>>> import numpy as np
>>> from numpy import linalg as LA
>>> np.set_printoptions(suppress=True, linewidth=160)
>>> feats = np.load("run11.npy")
>>> feats
array([[-0.5,  2. ,  2.4,  3.2],
       [ 1.7,  1. ,  0.6, -0.9],
       [-0.2,  1.5, -0.1, -0.2],
       [ 0.2, -2. , -0.9, -0.6]])
>>> vals, evecs = LA.eig(feats)
>>> np.round(np.sort(LA.eigvals(feats.T)), 3)
array([-2.644, -0.723,  0.591,  2.576])
>>> vals.round(3)
array([ 2.576, -2.644,  0.591, -0.723])
>>> np.round(np.sort(LA.eigvals(feats @ feats)), 3)
array([0.349, 0.523, 6.638, 6.991])
>>> M = np.load("case3.npy")
>>> M.round(3)
array([[ 0.329, -4.82 ,  8.755],
       [ 4.167,  3.766,  8.274],
       [ 3.955,  9.135, -0.953],
       [-4.585, -5.469, -7.005],
       [-4.38 , -8.956, -0.784],
       [-3.575, -9.084,  2.168],
       [ 4.138,  9.1  , -0.269],
       [ 2.096,  8.039, -5.566],
       [ 3.5  ,  1.74 ,  9.204],
       [-1.96 ,  1.853, -9.629],
       [ 0.227, -4.983,  8.667],
       [ 1.963, -1.847,  9.63 ],
       [-3.885, -9.137,  1.193],
       [-1.571, -7.471,  6.459],
       [ 0.795, -4.04 ,  9.113],
       [ 0.892, -3.871,  9.177],
       [ 4.695,  8.387,  2.76 ],
       [-1.68 ,  2.411, -9.558],
       [-3.271, -1.132, -9.382],
       [ 0.401, -4.703,  8.816],
       [-0.516,  4.513, -8.909],
       [ 4.298,  4.241,  7.971],
       [ 4.516,  5.136,  7.296],
       [ 4.49 ,  8.831,  1.36 ]])
>>> LA.cond(M) > 100
np.True_
>>> np.argsort(-LA.norm(M, axis=0).round(6), kind="stable")[:3]
array([2, 1, 0])
>>> np.round(LA.norm(M, 2) / LA.norm(M), 3)
np.float64(0.755)
>>> [round(float(x), 3) for x in LA.svd(M, compute_uv=False)[:3]]
[36.984, 32.128, 0.0]
